% python3 -q
>>> import numpy as np
>>> import numpy.linalg as la
>>> np.set_printoptions(suppress=True, linewidth=100)
>>> def rd(a):
...     return np.round(a, 3) + 0
... 
>>> E = np.loadtxt("test17.csv", delimiter=",")
>>> print(E)
[[ 5.995 -1.945 -6.971  0.022]
 [ 6.014 -2.023 -7.019 -0.004]
 [ 6.026 -2.016 -6.991  0.028]
 [ 5.987 -2.005 -7.027 -0.008]
 [ 6.001 -2.007 -7.028  0.016]
 [ 6.016 -1.974 -6.99   0.025]
 [ 6.005 -1.982 -7.009 -0.027]
 [ 5.996 -1.988 -6.992  0.039]
 [ 5.989 -1.985 -6.985 -0.022]
 [ 5.982 -1.957 -7.017 -0.02 ]
 [ 6.012 -1.986 -7.004  0.006]
 [-7.947 -4.012  4.006  2.991]
 [-7.994 -3.956  3.981  3.023]
 [-7.978 -3.975  4.004  3.02 ]
 [-7.992 -4.01   3.999  3.042]
 [-7.989 -3.981  4.005  3.04 ]
 [-8.001 -3.973  3.99   2.973]
 [-8.017 -4.032  3.994  2.958]
 [-7.988 -3.979  4.024  3.01 ]
 [-8.009 -4.011  4.011  2.982]
 [-7.978 -4.02   3.983  2.992]
 [-7.998 -4.005  4.031  2.989]]
>>> d = la.norm(E[:, None] - E[None], axis=-1)
>>> print(rd(d[:5, :5]))
[[0.    0.097 0.08  0.088 0.085]
 [0.097 0.    0.045 0.034 0.03 ]
 [0.08  0.045 0.    0.065 0.047]
 [0.088 0.034 0.065 0.    0.028]
 [0.085 0.03  0.047 0.028 0.   ]]
>>> print((d + 1e9 * np.eye(22)).round(6).argmin(axis=1))
[ 5  4 10  4  3 10  8  5  6  6  5 20 13 15 15 13 19 19 13 21 11 19]
>>> print(d.shape)
(22, 22)
>>> print(d.mean(axis=1).argmax())
17
>>> data = np.load("x.npy")
>>> print(data)
[[ 1.7   -2.624  1.2    1.3  ]
 [ 0.4    2.982 -1.2   -1.5  ]
 [-0.7   -0.801 -0.7    0.4  ]
 [-0.4    0.392 -0.5   -0.2  ]
 [ 1.     0.007 -0.4    0.   ]
 [-0.4    0.191  0.1   -0.1  ]
 [-0.9   -0.406  1.2    0.2  ]
 [ 0.7   -2.013  1.6    1.   ]
 [ 0.4   -0.4   -0.6    0.2  ]
 [-1.9   -0.589 -0.3    0.3  ]
 [-0.5    1.37   2.5   -0.7  ]
 [-0.6   -1.215  0.9    0.6  ]
 [-1.6    1.224  0.7   -0.6  ]
 [-2.2   -1.585  0.9    0.8  ]
 [ 1.5    0.999  0.1   -0.5  ]
 [ 0.8   -2.019  1.2    1.   ]
 [ 1.3   -3.576  1.1    1.8  ]
 [-0.2    1.404 -0.2   -0.7  ]
 [ 0.7    4.579 -1.2   -2.3  ]
 [ 2.3   -0.418  0.2    0.2  ]
 [-0.8   -1.793  1.5    0.9  ]
 [ 1.4   -2.034  0.5    1.   ]
 [ 0.2   -2.024  0.5    1.   ]
 [-0.1   -2.185  0.9    1.1  ]]
>>> gram = np.cov(data, rowvar=False)
>>> print(rd(data.std(axis=0)))
[1.133 1.84  0.917 0.921]
>>> print(gram.shape)
(4, 4)
>>> print(rd(np.corrcoef(data[:, 1], data[:, 2])[0, 1]))
-0.55
>>> print(rd(np.corrcoef(data.T)))
[[ 1.    -0.098 -0.075  0.094]
 [-0.098  1.    -0.55  -1.   ]
 [-0.075 -0.55   1.     0.549]
 [ 0.094 -1.     0.549  1.   ]]
